$ python3 -q
>>> import numpy as np
>>> np.set_printoptions(precision=2, suppress=True, linewidth=160, sign=" ")
>>> mat = np.load("run10.npy")
>>> mat
array([[ 0.71, -0.6 ,  0.15, -0.25],
       [-0.6 ,  1.17, -0.45, -0.45],
       [ 0.15, -0.45,  1.33,  0.09],
       [-0.25, -0.45,  0.09,  0.79]])
>>> # equal to its transpose
>>> np.allclose(mat[:-1].T @ np.linalg.lstsq(mat[:-1].T, mat[-1])[0], mat[-1])
True
>>> round(np.trace(np.linalg.pinv(mat) @ mat), 2)
np.float64(3.0)
>>> np.unique(mat.round(6), axis=0).shape
(4, 4)
>>> (mat + mat.T) / 2
array([[ 0.71, -0.6 ,  0.15, -0.25],
       [-0.6 ,  1.17, -0.45, -0.45],
       [ 0.15, -0.45,  1.33,  0.09],
       [-0.25, -0.45,  0.09,  0.79]])
>>> np.linalg.matrix_power(mat, 4)
array([[ 2.41, -4.01,  2.99,  0.89],
       [-4.01,  7.98, -6.13, -2.72],
       [ 2.99, -6.13,  6.06,  1.98],
       [ 0.89, -2.72,  1.98,  1.55]])
>>> mat @ mat
array([[ 0.95, -1.09,  0.56, -0.09],
       [-1.09,  2.14, -1.26, -0.78],
       [ 0.56, -1.26,  2.01,  0.36],
       [-0.09, -0.78,  0.36,  0.9 ]])
>>> mat.inv()
Traceback (most recent call last):
  File "<python-input-11>", line 1, in <module>
    mat.inv()
    ^^^^^^^
AttributeError: 'numpy.ndarray' object has no attribute 'inv'
>>> np.linalg.determinant(mat)
Traceback (most recent call last):
  File "<python-input-12>", line 1, in <module>
    np.linalg.determinant(mat)
    ^^^^^^^^^^^^^^^^^^^^^
AttributeError: module 'numpy.linalg' has no attribute 'determinant'
>>> (mat - mat.T) / 2
array([[ 0.,  0.,  0.,  0.],
       [ 0.,  0.,  0.,  0.],
       [ 0.,  0.,  0.,  0.],
       [ 0.,  0.,  0.,  0.]])
>>> np.round(np.sort(np.abs(np.linalg.eigvals(mat))), 2) + 0
array([ 0.,  1.,  1.,  2.])
>>> np.round(np.linalg.det(mat), 2)
np.float64(0.0)
